In [1]: import numpy as np

In [2]: import numpy.linalg as la

In [3]: np.set_printoptions(precision=2, suppress=True, linewidth=200, legacy="1.25")

In [4]: m1 = np.array([[1, 0, 0, 0, 0],
   ...:     [3, 1, 0, 0, 0],
   ...:     [1, 2, 1, 0, 0],
   ...:     [2, 2, 2, 1, 0],
   ...:     [3, 2, 2, 3, 1]])

In [5]: np.kron(np.eye(2, dtype=int), m1)
Out[5]: 
array([[1, 0, 0, 0, 0, 0, 0, 0, 0, 0],
       [3, 1, 0, 0, 0, 0, 0, 0, 0, 0],
       [1, 2, 1, 0, 0, 0, 0, 0, 0, 0],
       [2, 2, 2, 1, 0, 0, 0, 0, 0, 0],
       [3, 2, 2, 3, 1, 0, 0, 0, 0, 0],
       [0, 0, 0, 0, 0, 1, 0, 0, 0, 0],
       [0, 0, 0, 0, 0, 3, 1, 0, 0, 0],
       [0, 0, 0, 0, 0, 1, 2, 1, 0, 0],
       [0, 0, 0, 0, 0, 2, 2, 2, 1, 0],
       [0, 0, 0, 0, 0, 3, 2, 2, 3, 1]])

In [6]: round(la.det(2 * m1), 2), round(la.det(m1), 2)
Out[6]: (32.0, 1.0)

In [7]: u = np.array([9, 0, 3, 3, 6])

In [8]: Y = m1 + np.outer(u, np.eye(5)[1])

In [9]: round(float(la.det(Y) / la.det(m1)), 2), round(1 + la.solve(m1, u)[1], 2)
Out[9]: (-26.0, -26.0)

In [10]: Y
Out[10]: 
array([[1., 9., 0., 0., 0.],
       [3., 1., 0., 0., 0.],
       [1., 5., 1., 0., 0.],
       [2., 5., 2., 1., 0.],
       [3., 8., 2., 3., 1.]])

In [11]: E = np.load("w.npy")

In [12]: E
Out[12]: 
array([[ 3, -4, -5,  0, -5,  5],
       [ 0,  5, -4,  2, -4, -4],
       [ 0,  0, -1, -4, -4,  5],
       [ 0,  0,  0, -2, -5,  0],
       [ 0,  0,  0,  0,  2,  4],
       [ 0,  0,  0,  0,  0, -4]])

In [13]: U, sv, vt = la.svd(E)

In [14]: sv
Out[14]: array([12.34,  9.8 ,  5.55,  4.4 ,  1.24,  0.07])

In [15]: np.argmax(sv[:-1] / (sv[1:] + 1e-6)) + 1
Out[15]: 5

In [16]: Y = U[:, :5] @ np.diag(sv[:5]) @ vt[:5]

In [17]: la.matrix_rank(Y)
Out[17]: 5

In [18]: la.matrix_rank(E, rtol=0.05)
Out[18]: 5

In [19]: round(float(np.abs(E - Y).max()), 2)
Out[19]: 0.04

In [20]: round(la.norm(E - Y) / la.norm(E), 2)
Out[20]: 0.0

In [21]: sv = 3 * 0.9 ** np.arange(9)

In [22]: rng = np.random.default_rng(1331)

In [23]: W0 = rng.normal(size=(33, 9)) * rng.permutation(sv)

In [24]: W0.round(2) + 0
Out[24]: 
array([[-1.51,  0.35,  3.51,  2.97, -0.26, -1.26, -2.22, -1.2 , -3.53],
       [ 1.06, -0.64,  0.95,  1.05,  0.66,  2.32,  2.2 ,  2.59,  2.4 ],
       [ 3.77,  1.06, -1.44, -0.96,  0.76, -1.85,  0.77, -3.05, -0.34],
       [-0.58, -1.66,  0.16,  0.58,  3.32,  1.18, -2.09,  0.83,  3.67],
       [-1.03, -1.79,  2.76, -1.31, -0.86,  0.44, -3.49, -1.35,  3.24],
       [-0.03, -1.43, -1.82,  1.16,  2.96,  1.94, -7.41, -1.97,  1.9 ],
       [ 2.73, -1.12, -4.11,  2.34, -2.08,  2.13,  0.93, -3.49,  1.09],
       [-2.29, -0.15,  1.61, -1.78,  2.28, -2.58, -3.23,  0.07, -0.27],
       [-0.51, -1.57, -2.54, -2.53,  3.76,  1.29, -1.93, -2.42, -0.25],
       [-3.65, -0.49,  3.05, -1.68, -1.38,  4.1 ,  3.04,  6.73, -1.42],
       [ 0.23, -1.5 ,  0.25,  2.27, -1.25, -0.2 ,  1.66,  1.29,  2.33],
       [ 1.7 , -1.66,  1.52,  1.97, -1.23, -0.98,  2.83, -0.14,  0.13],
       [ 2.65,  1.12, -1.3 , -2.29,  0.1 ,  0.  , -1.03, -2.78,  1.1 ],
       [ 0.66,  0.5 , -1.02, -0.51, -5.58,  0.31,  0.02, -2.48,  2.23],
       [ 1.43,  0.8 ,  0.1 ,  1.24,  5.69, -0.59, -2.04,  7.32,  3.17],
       [-2.82, -0.27,  0.71, -2.61, -4.32, -0.54, -1.9 , -2.24,  3.7 ],
       [ 1.71, -0.76, -1.78, -1.36, -1.96, -2.09, -3.28,  5.61, -0.47],
       [-0.4 , -0.37, -0.5 , -1.77, -1.24,  0.22,  1.07, -1.08,  2.42],
       [-3.75, -0.49,  1.5 ,  2.76, -0.62,  1.34, -1.12,  2.75, -1.94],
       [-1.47,  1.85,  2.17, -0.93,  1.61,  0.11, -4.27,  2.57,  3.94],
       [-0.05,  0.93,  1.26, -0.36,  0.9 ,  0.39,  2.71, -4.33,  1.19],
       [-1.68, -1.02,  1.87, -2.07,  1.74, -0.39, -1.52, -1.07, -2.65],
       [ 4.08,  0.39, -4.87, -2.15, -1.4 , -3.02,  1.81, -0.83, -3.43],
       [-2.29, -1.27,  1.82, -0.44,  1.76,  0.95, -1.34, -4.44,  3.88],
       [ 0.09, -1.13, -0.44,  0.52,  0.14,  0.83, -0.48,  5.29, -3.95],
       [ 0.33,  0.31,  1.7 , -1.67,  2.7 , -2.13,  3.9 , -0.87, -1.78],
       [-1.62,  1.13,  1.26,  1.57, -3.3 , -2.39, -0.08,  1.27, -0.49],
       [ 1.11, -0.35,  1.44,  0.15, -2.94,  2.66, -2.32, -2.92,  4.59],
       [ 0.65,  0.46,  3.24, -1.13,  0.09,  0.34,  1.13, -0.51,  1.94],
       [-2.99,  0.86,  0.17, -1.3 , -1.43, -0.85, -1.55, -2.44, -3.22],
       [ 0.14,  0.6 , -0.36,  0.6 ,  2.18,  0.26, -1.87, -3.51, -0.42],
       [ 4.7 ,  2.02, -3.09,  0.75, -1.04,  0.29, -0.71, -2.32, -1.75],
       [-2.62,  2.35,  2.09, -1.72,  1.23, -0.25, -1.73,  1.08,  5.32]])

In [25]: x = np.array([0, -3, 0, -3, -2, -1, 1, 3, -1])

In [26]: target = W0 @ x

In [27]: beta, lr = np.zeros(9), 1 / la.norm(W0, 2) ** 2

In [28]: for i in range(20):
    ...:     beta -= lr * W0.T @ (W0 @ beta - target)
    ...:     if i % 5 == 0: print(i, round(la.norm(W0 @ beta - target), 2))
    ...: 
0 31.65
5 12.46
10 7.04
15 4.3

In [29]: beta
Out[29]: array([-0.14, -2.54, -0.13, -2.91, -1.98, -0.88,  1.02,  3.  , -0.99])

In [30]: round(float(la.cond(W0)), 2)
Out[30]: 3.44

In [31]: K = np.loadtxt("run9.csv", delimiter=",")

In [32]: K
Out[32]: 
array([[  5.06,   5.4 ,   3.06,   0.21,   4.34,   2.92,   3.2 ,   3.01,   4.92,   5.72,   4.88,   4.71,   3.9 ,   4.2 ],
       [-10.26, -15.87, -12.26,  -7.57,  -1.6 , -19.95, -10.3 ,  -5.91, -17.95,  -3.66,  -5.87, -10.39, -10.05,  -9.3 ],
       [  2.9 ,   0.45,   0.9 ,   0.33,   1.55,  -1.53,  -1.88,  -1.18,   0.47,   6.35,   3.61,   0.13,   3.64,  -0.88],
       [ -2.93,  -4.08,  -4.93,  -4.85,   2.85,  -8.01,  -1.23,   0.77,  -6.01,  -0.78,  -0.93,  -1.16,  -4.78,  -0.23],
       [ -1.66,  -5.15,  -3.66,  -2.44,   0.51,  -7.88,  -4.71,  -2.73,  -5.88,   2.83,   0.31,  -3.44,  -1.15,  -3.71],
       [ -2.17,  -4.22,  -4.17,  -3.71,   1.94,  -7.62,  -2.51,  -0.58,  -5.62,   0.89,  -0.24,  -1.9 ,  -3.03,  -1.51],
       [  0.88,  -3.32,  -1.12,  -0.09,  -0.2 ,  -5.15,  -5.23,  -3.8 ,  -3.15,   6.08,   2.31,  -3.06,   2.65,  -4.23],
       [ -3.75,  -4.88,  -5.75,  -5.48,   2.87,  -9.02,  -1.4 ,   0.8 ,  -7.02,  -1.62,  -1.55,  -1.54,  -5.82,  -0.4 ],
       [  0.89,   1.81,  -1.11,  -3.28,   4.91,  -1.94,   3.08,   3.87,   0.06,   0.98,   1.68,   3.34,  -1.81,   4.08],
       [  0.65,  -2.47,  -1.35,  -0.93,   0.88,  -4.76,  -3.53,  -2.18,  -2.76,   4.77,   2.01,  -1.82,   1.42,  -2.53],
       [ -0.93,  -1.77,  -2.93,  -3.55,   3.16,  -5.31,  -0.23,   1.23,  -3.31,   0.91,   0.53,   0.23,  -2.55,   0.77],
       [ -1.76,  -3.54,  -3.76,  -3.58,   2.22,  -6.93,  -1.96,  -0.17,  -4.93,   1.03,   0.03,  -1.36,  -2.76,  -0.96],
       [  4.85,   2.1 ,   2.85,   1.98,   1.25,   0.72,  -1.88,  -1.62,   2.72,   8.6 ,   5.11,   0.74,   6.34,  -0.88],
       [  5.97,   7.12,   3.97,   0.39,   5.15,   4.56,   4.73,   4.22,   6.56,   5.82,   5.46,   6.17,   4.34,   5.73],
       [ -1.17,  -2.3 ,  -3.17,  -3.55,   2.87,  -5.8 ,  -0.75,   0.81,  -3.8 ,   0.95,   0.39,  -0.25,  -2.61,   0.25],
       [  5.15,   4.  ,   3.15,   1.2 ,   2.85,   2.09,   0.79,   0.78,   4.09,   7.3 ,   5.13,   2.89,   5.32,   1.79],
       [ -4.32,  -4.92,  -6.32,  -6.23,   3.39,  -9.4 ,  -0.69,   1.59,  -7.4 ,  -2.71,  -2.04,  -1.17,  -6.99,   0.31],
       [  5.85,   4.06,   3.85,   2.14,   2.21,   2.57,  -0.08,  -0.19,   4.57,   8.65,   5.74,   2.44,   6.76,   0.92],
       [  0.88,   1.21,  -1.12,  -2.93,   4.34,  -2.32,   2.14,   3.  ,  -0.32,   1.54,   1.74,   2.61,  -1.32,   3.14],
       [ 12.58,  13.73,  10.58,   5.33,   5.16,  12.82,   6.4 ,   4.24,  14.82,  12.42,  10.41,   9.49,  12.58,   7.4 ],
       [  0.14,  -1.12,  -1.86,  -2.48,   2.74,  -4.24,  -0.64,   0.6 ,  -2.24,   2.41,   1.39,   0.24,  -0.84,   0.36],
       [ -2.89,  -6.44,  -4.89,  -3.32,   0.44,  -9.46,  -5.13,  -2.84,  -7.46,   1.67,  -0.6 ,  -4.14,  -2.62,  -4.13],
       [  0.12,   1.3 ,  -1.88,  -4.03,   5.18,  -2.74,   3.33,   4.28,  -0.74,  -0.07,   1.06,   3.29,  -3.02,   4.33],
       [ -0.2 ,  -2.21,  -2.2 ,  -2.27,   1.99,  -5.14,  -1.95,  -0.52,  -3.14,   2.81,   1.23,  -0.87,  -0.62,  -0.95],
       [  0.12,  -3.88,  -1.88,  -0.79,   0.01,  -5.97,  -5.09,  -3.49,  -3.97,   5.11,   1.71,  -3.18,   1.52,  -4.09],
       [  0.52,   0.03,  -1.48,  -2.67,   3.51,  -3.28,   0.7 ,   1.76,  -1.28,   2.02,   1.58,   1.39,  -1.04,   1.7 ],
       [ -2.94,  -4.58,  -4.94,  -4.56,   2.36,  -8.32,  -2.02,   0.05,  -6.32,  -0.3 ,  -0.88,  -1.77,  -4.37,  -1.02],
       [ -4.67,  -6.51,  -6.67,  -5.73,   2.16, -10.62,  -2.78,  -0.25,  -8.62,  -1.84,  -2.15,  -2.88,  -6.36,  -1.78],
       [  2.38,  -1.41,   0.38,   0.78,   0.21,  -3.02,  -4.19,  -3.19,  -1.02,   7.17,   3.38,  -1.8 ,   4.17,  -3.19],
       [  2.23,   2.55,   0.23,  -1.9 ,   4.32,  -0.64,   2.46,   2.98,   1.36,   2.91,   2.76,   3.27,   0.38,   3.46],
       [ 10.91,  11.57,   8.91,   4.39,   4.66,  10.42,   5.17,   3.49,  12.42,  11.25,   9.22,   8.03,  10.93,   6.17],
       [ -0.85,  -3.14,  -2.85,  -2.59,   1.72,  -6.12,  -2.55,  -0.92,  -4.12,   2.43,   0.77,  -1.53,  -1.19,  -1.55],
       [  1.78,   3.35,  -0.22,  -3.03,   5.57,  -0.42,   4.37,   4.86,   1.58,   1.2 ,   2.26,   4.6 ,  -1.28,   5.37],
       [ 10.16,  10.53,   8.16,   4.01,   4.38,   9.3 ,   4.52,   3.06,  11.3 ,  10.78,   8.69,   7.3 ,  10.24,   5.52],
       [ -3.98,  -4.86,  -5.98,  -5.8 ,   3.11,  -9.15,  -1.06,   1.17,  -7.15,  -2.09,  -1.75,  -1.35,  -6.32,  -0.06],
       [ -0.36,  -1.36,  -2.36,  -3.02,   3.  ,  -4.7 ,  -0.34,   1.  ,  -2.7 ,   1.64,   0.98,   0.32,  -1.7 ,   0.66],
       [ -3.66,  -4.31,  -5.66,  -5.71,   3.35,  -8.6 ,  -0.6 ,   1.52,  -6.6 ,  -2.  ,  -1.54,  -0.89,  -6.12,   0.4 ],
       [ -2.43,  -3.38,  -4.43,  -4.6 ,   3.04,  -7.26,  -0.78,   1.07,  -5.26,  -0.47,  -0.58,  -0.66,  -4.32,   0.22],
       [  6.02,   6.85,   4.02,   0.62,   4.84,   4.42,   4.24,   3.75,   6.42,   6.18,   5.53,   5.8 ,   4.67,   5.24],
       [  1.99,  -0.19,  -0.01,  -0.52,   1.82,  -2.5 ,  -1.66,  -0.76,  -0.5 ,   5.17,   2.89,   0.02,   2.27,  -0.66],
       [  2.42,   1.77,   0.42,  -1.15,   3.34,  -1.01,   0.92,   1.52,   0.99,   4.08,   3.02,   2.14,   1.48,   1.92],
       [  5.71,   4.66,   3.71,   1.57,   2.95,   2.86,   1.09,   0.92,   4.86,   7.77,   5.54,   3.29,   5.94,   2.09],
       [  0.09,  -1.06,  -1.91,  -2.58,   2.85,  -4.23,  -0.47,   0.77,  -2.23,   2.25,   1.34,   0.36,  -1.  ,   0.53],
       [  7.26,   4.67,   5.26,   3.68,   1.41,   3.83,  -1.01,  -1.38,   5.83,  10.84,   6.89,   2.15,   9.21,  -0.01],
       [  6.88,   8.94,   4.88,   0.5 ,   6.06,   6.27,   6.44,   5.59,   8.27,   5.82,   6.03,   7.76,   4.68,   7.44],
       [ -1.84,  -2.44,  -3.84,  -4.39,   3.41,  -6.3 ,  -0.05,   1.61,  -4.3 ,  -0.25,  -0.18,   0.09,  -3.91,   0.95],
       [ -5.04,  -4.63,  -7.04,  -7.42,   4.42,  -9.67,   0.79,   3.12,  -7.67,  -4.46,  -2.71,  -0.25,  -8.79,   1.79],
       [  3.2 ,   3.12,   1.2 ,  -0.92,   3.91,   0.32,   2.04,   2.37,   2.32,   4.29,   3.54,   3.24,   1.95,   3.04],
       [  6.82,   9.75,   4.82,  -0.1 ,   6.93,   6.73,   7.84,   6.9 ,   8.73,   4.88,   5.87,   8.82,   3.83,   8.84],
       [  5.43,   5.32,   3.43,   0.77,   3.89,   3.09,   2.55,   2.33,   5.09,   6.54,   5.21,   4.32,   4.76,   3.55],
       [  3.74,   4.37,   1.74,  -0.97,   4.64,   1.44,   3.34,   3.45,   3.44,   4.1 ,   3.85,   4.41,   1.99,   4.34]])

In [33]: # looks like rank 12

In [34]: r = la.matrix_rank(K)

In [35]: r
Out[35]: 12

In [36]: ns = la.svd(K)[2][r:].T

In [37]: ns.shape
Out[37]: (14, 2)

In [38]: np.allclose(K @ ns, 0)
Out[38]: True
